$ python3 -q
>>> import numpy as np
>>> import numpy.linalg as la
>>> np.set_printoptions(precision=2, suppress=True, linewidth=140, legacy="1.25")
>>> def tidy(a):
...     return np.round(a, 2) + 0
... 
>>> K = np.load("mat.npy")
>>> print(K)
[[ 1.42  0.36  1.07 -0.33 -0.67  3.45  0.1  -0.52  5.26]
 [ 1.11  0.47 -0.42  0.31 -0.38  2.63  0.19  0.62 -5.79]
 [ 2.34  2.25 -1.36  0.    0.82 -2.44  0.01 -0.09 -3.12]
 [-0.12  6.71  0.93 -0.33 -0.32 -2.82  1.35 -0.38  2.43]
 [ 0.48  2.63  1.05 -0.12 -0.19 -2.77  0.65 -0.14  0.11]
 [-0.76  1.71 -2.16  0.07 -0.44  5.28 -0.81  0.85 -0.04]
 [-0.57 -1.38 -0.99  0.16 -0.19 -3.3   0.31 -1.07  1.71]
 [ 3.03  1.43  0.62 -0.11  1.01  3.1   0.63  1.05  2.72]
 [-2.99 -2.42  0.33 -0.12  0.17 -2.58  0.   -1.29 -2.99]
 [-1.54  2.06  1.42 -0.07  0.07  8.22 -0.37  0.74 -0.03]
 [-0.05  1.43  0.35  0.27 -0.5   1.06  0.    0.94 -6.12]
 [ 2.03  0.26  1.68 -0.74 -0.57  4.88 -0.14  1.32 -3.99]
 [-2.3  -1.49  1.61  0.05 -0.56  0.46  0.16  0.59  2.03]
 [-2.38  0.79 -0.25 -0.37 -0.42 10.22 -0.29  0.51 -0.47]
 [ 2.02 -2.03 -2.87 -0.02  0.59 -7.38  0.51  0.79 -1.83]
 [-1.02 -1.57 -0.44  0.11 -0.28  1.94 -0.05 -0.02  4.84]
 [ 1.55  4.4  -1.68 -0.08  0.   -6.94 -0.62 -0.79 -0.55]
 [ 1.98 -1.08 -2.11  0.22  0.31  5.86 -0.48  0.12 -4.09]
 [-1.35 -2.33  0.68 -0.3   0.12 -0.51  0.21  0.93 -1.43]
 [-0.78  1.1  -0.04 -0.08  0.45 -0.06 -0.12 -0.46 -2.22]
 [-3.01 -3.43  0.86 -0.28  0.4  -0.22 -0.67 -1.21  1.78]
 [ 0.91  0.67 -2.41  0.31 -0.71 -5.32 -0.45  0.51 -2.99]
 [-1.49 -0.54 -1.88 -0.24 -0.27 -1.21  0.23  0.17  0.57]
 [-1.32  0.38  0.73 -0.01 -0.18  2.45 -0.64  0.74 -3.08]
 [ 1.08 -0.11  1.23 -0.22 -0.19  0.68 -0.91 -0.93  2.33]
 [-0.74 -0.95 -0.22 -0.36 -0.35  2.55 -0.25  0.94 -3.25]
 [-1.54  2.79 -0.78  0.41 -0.05  3.65 -0.66  0.87 -3.23]
 [ 1.38  4.59 -1.28  0.12  0.11 -2.19 -0.66 -1.1   0.35]
 [ 1.59 -2.98 -0.51  0.25  0.9   6.51  0.16  0.63  3.6 ]
 [-0.63 -1.35 -1.02 -0.2   1.31 -3.93  0.01  0.91 -1.05]
 [ 0.88 -1.85 -0.86 -0.13 -0.86  1.29  0.5  -0.36  6.39]
 [ 2.12 -1.41 -0.56 -0.34  0.22 -0.9   0.47 -0.91  1.35]
 [-1.55 -0.67  1.96  0.16 -0.38 -6.43 -0.19  0.1   2.13]
 [ 1.08  0.8  -0.65  0.31  0.66 -0.43 -0.14  0.46 -1.82]
 [-2.95 -1.21  0.81 -0.41  0.09 -4.73 -0.2   0.34  1.29]
 [-0.8  -1.42  0.21 -0.32 -0.01 -8.29 -0.28 -0.86  7.42]]
>>> idx = K[:, 8] > np.median(K[:, 8])
>>> u = K[idx].mean(axis=0) - K[~idx].mean(axis=0)
>>> idx.astype(int)
array([1, 0, 0, 1, 1, 0, 1, 1, 0, 1, 0, 0, 1, 0, 0, 1, 0, 0, 0, 0, 1, 0, 1, 0, 1, 0, 0, 1, 1, 0, 1, 1, 1, 0, 1, 1])
>>> np.argsort(-np.abs(u).round(6), kind="stable")
array([8, 2, 5, 7, 1, 6, 0, 4, 3])
>>> tidy((((K - K.mean(axis=0)) @ u > 0) == idx).mean())
0.94
>>> tidy(u)
array([-0.21, -0.4 ,  0.97, -0.09, -0.11, -0.9 ,  0.27, -0.65,  5.24])
>>> x0 = np.array([5, -3, 5, -1, -8, -5, -9, -7, 2])
>>> rhs = K @ x0
>>> tidy(la.lstsq(K, rhs)[0])
array([ 5., -3.,  5., -1., -8., -5., -9., -7.,  2.])
>>> rng = np.random.default_rng(113)
>>> rhs = rhs + 0.02 * rng.normal(size=36)
>>> tidy(rhs)
array([ 13.1 , -26.  ,  -1.91,  -3.76,  10.62, -41.37,  22.37, -17.08,   8.66, -50.26, -23.22, -17.3 ,   1.65, -64.78,  20.27,   0.08,
        30.9 , -34.1 ,  -5.71, -10.77,  15.76,  16.97,  -8.87, -20.47,  29.56, -22.33, -44.82,  11.02, -24.31,  -3.41,  17.04,  19.94,
        44.34,  -9.29,  18.32,  66.48])
>>> c, *_ = la.lstsq(K, rhs)
>>> tidy(K.T @ (rhs - K @ c))
array([0., 0., 0., 0., 0., 0., 0., 0., 0.])
>>> G = np.cov(K, rowvar=False)
>>> tidy(la.eigvalsh(G)[::-1])
array([20.23, 10.82,  5.02,  2.82,  1.15,  0.41,  0.23,  0.18,  0.05])
>>> np.argwhere(np.triu(np.abs(np.corrcoef(K.T)) > 0.8, 1))
array([], shape=(0, 2), dtype=int64)
>>> print(tidy(np.median(K, axis=0)))
[-0.34  0.08 -0.24 -0.08 -0.12 -0.14 -0.08  0.26 -0.04]
>>> print(tidy(np.polyfit(K[:, 6], K[:, 3], 1)))
[-0.1  -0.07]
>>> print(np.argsort(-K.std(axis=0).round(6), kind="stable"))
[5 8 1 0 2 7 4 6 3]
>>> tidy(np.corrcoef(K[:, 6], K[:, 3])[0, 1])
-0.18
>>> tidy(K.std(axis=0))
array([1.67, 2.2 , 1.24, 0.26, 0.51, 4.37, 0.47, 0.75, 3.22])
